$ python3 -q
>>> import numpy as np
>>> from numpy import linalg as LA
>>> np.set_printoptions(precision=3, suppress=True, linewidth=200, sign=" ")
>>> feats = np.loadtxt("a.csv", delimiter=",")
>>> feats
array([[-2.,  4.,  0.,  0.,  0.,  0.,  0.,  0.,  0.,  0.,  0.],
       [ 4.,  0.,  4.,  0.,  0.,  0.,  0.,  0.,  0.,  0.,  0.],
       [ 0.,  4., -2.,  4.,  0.,  0.,  0.,  0.,  0.,  0.,  0.],
       [ 0.,  0.,  4.,  2.,  4.,  0.,  0.,  0.,  0.,  0.,  0.],
       [ 0.,  0.,  0.,  4.,  0.,  4.,  0.,  0.,  0.,  0.,  0.],
       [ 0.,  0.,  0.,  0.,  4., -1.,  4.,  0.,  0.,  0.,  0.],
       [ 0.,  0.,  0.,  0.,  0.,  4.,  0.,  4.,  0.,  0.,  0.],
       [ 0.,  0.,  0.,  0.,  0.,  0.,  4.,  1.,  4.,  0.,  0.],
       [ 0.,  0.,  0.,  0.,  0.,  0.,  0.,  4., -1.,  4.,  0.],
       [ 0.,  0.,  0.,  0.,  0.,  0.,  0.,  0.,  4., -1.,  4.],
       [ 0.,  0.,  0.,  0.,  0.,  0.,  0.,  0.,  0.,  4.,  2.]])
>>> # symmetric, so the eigenvalues are real
>>> np.all(LA.eigvalsh(feats) > 0)
np.False_
>>> try:
...     LA.cholesky(feats)
... except LA.LinAlgError as e:
...     print(e)
... 
Matrix is not positive definite
>>> r0 = np.array([1, 0])
>>> np.cross(feats[6, :3], feats[4, :3])
array([ 0.,  0.,  0.])
>>> B = feats / LA.norm(feats, axis=1, keepdims=True)
>>> G = B @ B.T
>>> (G - 2 * np.eye(11)).round(6).argmax(axis=1)
array([  2,   3,   0,   1,   6,   7,   4,   5,  10,   7,   8])
>>> np.argwhere(np.triu(np.abs(G) > 0.95, 1))
array([], shape=(0, 2), dtype=int64)
>>> LA.norm(B, axis=1)
array([ 1.,  1.,  1.,  1.,  1.,  1.,  1.,  1.,  1.,  1.,  1.])
